% python3 -q
>>> import numpy as np
>>> import numpy.linalg as la
>>> np.set_printoptions(suppress=True, linewidth=200)
>>> F = np.load("x.npy")
>>> print(F)
[[ 2.  0.  0.  0.  0.]
 [ 0.  0. -1.  1. -2.]
 [ 0.  0.  2. -1.  2.]
 [ 0.  2. -1.  0. -2.]
 [ 0.  1.  2. -2.  0.]]
>>> Uu, s, vt = la.svd(F, full_matrices=False)
>>> print(np.round(s / s[0], 2))
[1.   0.63 0.42 0.21 0.09]
>>> print(Uu.shape, s.shape, vt.shape)
(5, 5) (5,) (5, 5)
>>> print(np.round(Uu.T @ Uu, 2) + 0)
[[1. 0. 0. 0. 0.]
 [0. 1. 0. 0. 0.]
 [0. 0. 1. 0. 0.]
 [0. 0. 0. 1. 0.]
 [0. 0. 0. 0. 1.]]
>>> print(np.abs(Uu[:, 0]).round(6).argmax())
2
>>> print((s > 1e-8).sum())
5
>>> A2 = la.inv(F)
>>> print(round(float(la.cond(F)), 2))
11.27
>>> print(A2.round(2) + 0)
[[ 0.5   0.    0.    0.    0.  ]
 [ 0.    0.    0.67  0.67 -0.33]
 [ 0.    1.    1.    0.    0.  ]
 [ 0.    1.    1.33  0.33 -0.67]
 [ 0.   -0.5   0.17  0.17 -0.33]]
>>> print(round(float(la.slogdet(F)[0]), 2))
1.0
>>> print(np.allclose(A2, F.T))
False
>>> print(np.round(F @ A2, 2) + 0)
[[1. 0. 0. 0. 0.]
 [0. 1. 0. 0. 0.]
 [0. 0. 1. 0. 0.]
 [0. 0. 0. 1. 0.]
 [0. 0. 0. 0. 1.]]
>>> print(np.round(la.det(F) * A2, 2) + 0)
[[ 6.  0.  0.  0.  0.]
 [ 0.  0.  8.  8. -4.]
 [ 0. 12. 12.  0.  0.]
 [ 0. 12. 16.  4. -8.]
 [ 0. -6.  2.  2. -4.]]
>>> print(np.round(la.inv(A2), 2) + 0)
[[ 2.  0.  0.  0.  0.]
 [ 0.  0. -1.  1. -2.]
 [ 0.  0.  2. -1.  2.]
 [ 0.  2. -1.  0. -2.]
 [ 0.  1.  2. -2.  0.]]
>>> hat = np.triu(np.array([[0, 0, 3, 1, -1],
...     [3, 0, 1, 2, 2],
...     [0, 2, 0, 0, 0],
...     [-2, -2, 1, 3, -1],
...     [0, -3, -3, 1, 2]]), 1) + np.eye(5)
>>> A2 = hat @ F @ la.inv(hat)
>>> print(np.trace(A2), np.trace(F))
4.0 4.0
>>> print(la.matrix_rank(A2))
5
>>> O, r_ = la.qr(F)
>>> print(np.round(O @ r_, 2) + 0)
[[ 2.  0.  0.  0.  0.]
 [ 0.  0. -1.  1. -2.]
 [ 0.  0.  2. -1.  2.]
 [ 0.  2. -1.  0. -2.]
 [ 0.  1.  2. -2.  0.]]
>>> print(O.round(2))
[[ 1.    0.    0.    0.    0.  ]
 [-0.    0.    0.32  0.55  0.77]
 [-0.   -0.   -0.63  0.73 -0.26]
 [-0.   -0.89  0.32  0.18 -0.26]
 [-0.   -0.45 -0.63 -0.37  0.52]]
>>> print(r_.round(2) + 0)
[[ 2.    0.    0.    0.    0.  ]
 [ 0.   -2.24  0.    0.89  1.79]
 [ 0.    0.   -3.16  2.21 -2.53]
 [ 0.    0.    0.    0.55  0.  ]
 [ 0.    0.    0.    0.   -1.55]]
>>> print(np.trace(O @ O.T))
5.0
>>> print(np.round(la.svd(O, compute_uv=False), 2))
[1. 1. 1. 1. 1.]
>>> print(np.round(la.norm(O, axis=0), 2))
[1. 1. 1. 1. 1.]
>>> print(np.round(O @ O.T, 2) + 0)
[[1. 0. 0. 0. 0.]
 [0. 1. 0. 0. 0.]
 [0. 0. 1. 0. 0.]
 [0. 0. 0. 1. 0.]
 [0. 0. 0. 0. 1.]]
>>> W0 = np.load("dump.npy")
>>> print(W0.round(2))
[[-0.35  0.27  0.27  0.81  0.27]
 [ 0.27  0.95 -0.05 -0.16 -0.05]
 [ 0.27 -0.05  0.95 -0.16 -0.05]
 [ 0.81 -0.16 -0.16  0.51 -0.16]
 [ 0.27 -0.05 -0.05 -0.16  0.95]]
>>> print(np.all(la.eigvalsh(W0) > 0))
False
>>> print([round(float(la.det(W0[:i, :i])), 2) + 0 for i in range(1, 6)])
[-0.35, -0.41, -0.46, -0.95, -1.0]
>>> print(np.round(W0.T @ W0, 2) + 0)
[[1. 0. 0. 0. 0.]
 [0. 1. 0. 0. 0.]
 [0. 0. 1. 0. 0.]
 [0. 0. 0. 1. 0.]
 [0. 0. 0. 0. 1.]]
>>> print(np.round(la.svd(W0, compute_uv=False), 2))
[1. 1. 1. 1. 1.]
>>> data = np.array([[0.0, -0.1, 0.7, 0.6], [-1.2, -0.4, 0.2, 0.1], [0.9, 0.9, 0.1, 0.9]])
>>> print(data)
[[ 0.  -0.1  0.7  0.6]
 [-1.2 -0.4  0.2  0.1]
 [ 0.9  0.9  0.1  0.9]]
>>> t = np.radians(120)
>>> r_ = np.eye(4)
>>> r_[0, 0] = r_[2, 2] = np.cos(t)
>>> r_[0, 2], r_[2, 0] = -np.sin(t), np.sin(t)
>>> print(r_.round(2))
[[-0.5   0.   -0.87  0.  ]
 [ 0.    1.    0.    0.  ]
 [ 0.87  0.   -0.5   0.  ]
 [ 0.    0.    0.    1.  ]]
>>> A2 = data @ r_.T
>>> print(np.round(la.det(r_), 2), np.round(np.trace(r_), 2))
1.0 1.0
>>> print(A2.round(2))
[[-0.61 -0.1  -0.35  0.6 ]
 [ 0.43 -0.4  -1.14  0.1 ]
 [-0.54  0.9   0.73  0.9 ]]
>>> gram = data.T @ data
>>> print(np.round(la.eigvalsh(gram)[::-1], 2) + 0)
[3.46 1.25 0.24 0.  ]
>>> print(np.allclose(gram, gram.T))
True
>>> print(gram.round(2))
[[ 2.25  1.29 -0.15  0.69]
 [ 1.29  0.98 -0.06  0.71]
 [-0.15 -0.06  0.54  0.53]
 [ 0.69  0.71  0.53  1.18]]
>>> print(np.trace(gram), round((data ** 2).sum(), 2))
4.95 4.95
>>> print(np.round(la.svd(data, compute_uv=False) ** 2, 2))
[3.46 1.25 0.24]
>>> print(la.matrix_rank(gram))
3
>>> print(np.round(np.diag(gram), 2))
[2.25 0.98 0.54 1.18]
>>> print(np.round(la.norm(data, axis=1), 2))
[0.93 1.28 1.56]
>>> print(data[2] @ data[0])
0.52
>>> print(np.round(la.norm(data[2], 1), 2), round(la.norm(data[2], np.inf), 2))
2.8 0.9
>>> print(np.round(la.norm(data[2] - data[0]), 2))
1.5
>>> print(la.norm(data, axis=1).argmax())
2
>>> M = np.load("layer7.npy")
>>> print(M.round(2))
[[-0.67 -0.69 -0.2  -0.18]
 [ 0.27  0.03 -0.17 -0.95]
 [-0.6   0.71 -0.35 -0.08]
 [ 0.34 -0.13 -0.9   0.25]]
>>> rng = np.random.default_rng(4527)
>>> idx = rng.permutation(4)
>>> print(idx)
[3 2 0 1]
>>> A2 = M[idx][:, idx]
>>> print(A2.round(2))
[[ 0.25 -0.9   0.34 -0.13]
 [-0.08 -0.35 -0.6   0.71]
 [-0.18 -0.2  -0.67 -0.69]
 [-0.95 -0.17  0.27  0.03]]
>>> print(round(np.trace(A2), 2))
-0.74
>>> print(np.allclose(A2, M))
False
>>> print(np.round(np.sort(np.abs(la.eigvals(A2))), 2))
[1. 1. 1. 1.]
>>> print(np.round(np.diag(A2), 2))
[ 0.25 -0.35 -0.67  0.03]
>>> print(round(float(la.det(A2)), 2), round(la.det(M[idx]), 2))
-1.0 1.0
>>> x0 = np.array([-5, 4, 4, -2, -3])
>>> rhs = W0 @ x0
>>> print(rhs.round(2))
[ 1.49  2.7   2.7  -5.89 -4.3 ]
>>> print(np.round(la.solve(W0, rhs + W0[:, 3]), 2))
[-5.  4.  4. -1. -3.]
>>> print(np.round(la.solve(W0.T, W0[1]), 2))
[0. 1. 0. 0. 0.]
>>> print(np.round(la.solve(W0, 4 * rhs), 2))
[-20.  16.  16.  -8. -12.]
>>> print(np.round(la.solve(W0, W0[:, 4]), 2) + 0)
[0. 0. 0. 0. 1.]
>>> print(round(np.einsum("ii->", M), 2))
-0.74
>>> print(round(float(np.einsum("ij,ji->", M, M)), 2))
0.55
>>> print(np.round(la.eigvals(M), 2))
[-1.  +0.j   -0.37+0.93j -0.37-0.93j  1.  +0.j  ]
>>> print(np.round(np.poly(M), 2) + 0)
[ 1.    0.74  0.   -0.74 -1.  ]
>>> print(np.round(np.kron(np.eye(2, dtype=int), M), 2))
[[-0.67 -0.69 -0.2  -0.18 -0.   -0.   -0.   -0.  ]
 [ 0.27  0.03 -0.17 -0.95  0.    0.   -0.   -0.  ]
 [-0.6   0.71 -0.35 -0.08 -0.    0.   -0.   -0.  ]
 [ 0.34 -0.13 -0.9   0.25  0.   -0.   -0.    0.  ]
 [-0.   -0.   -0.   -0.   -0.67 -0.69 -0.2  -0.18]
 [ 0.    0.   -0.   -0.    0.27  0.03 -0.17 -0.95]
 [-0.    0.   -0.   -0.   -0.6   0.71 -0.35 -0.08]
 [ 0.   -0.   -0.    0.    0.34 -0.13 -0.9   0.25]]
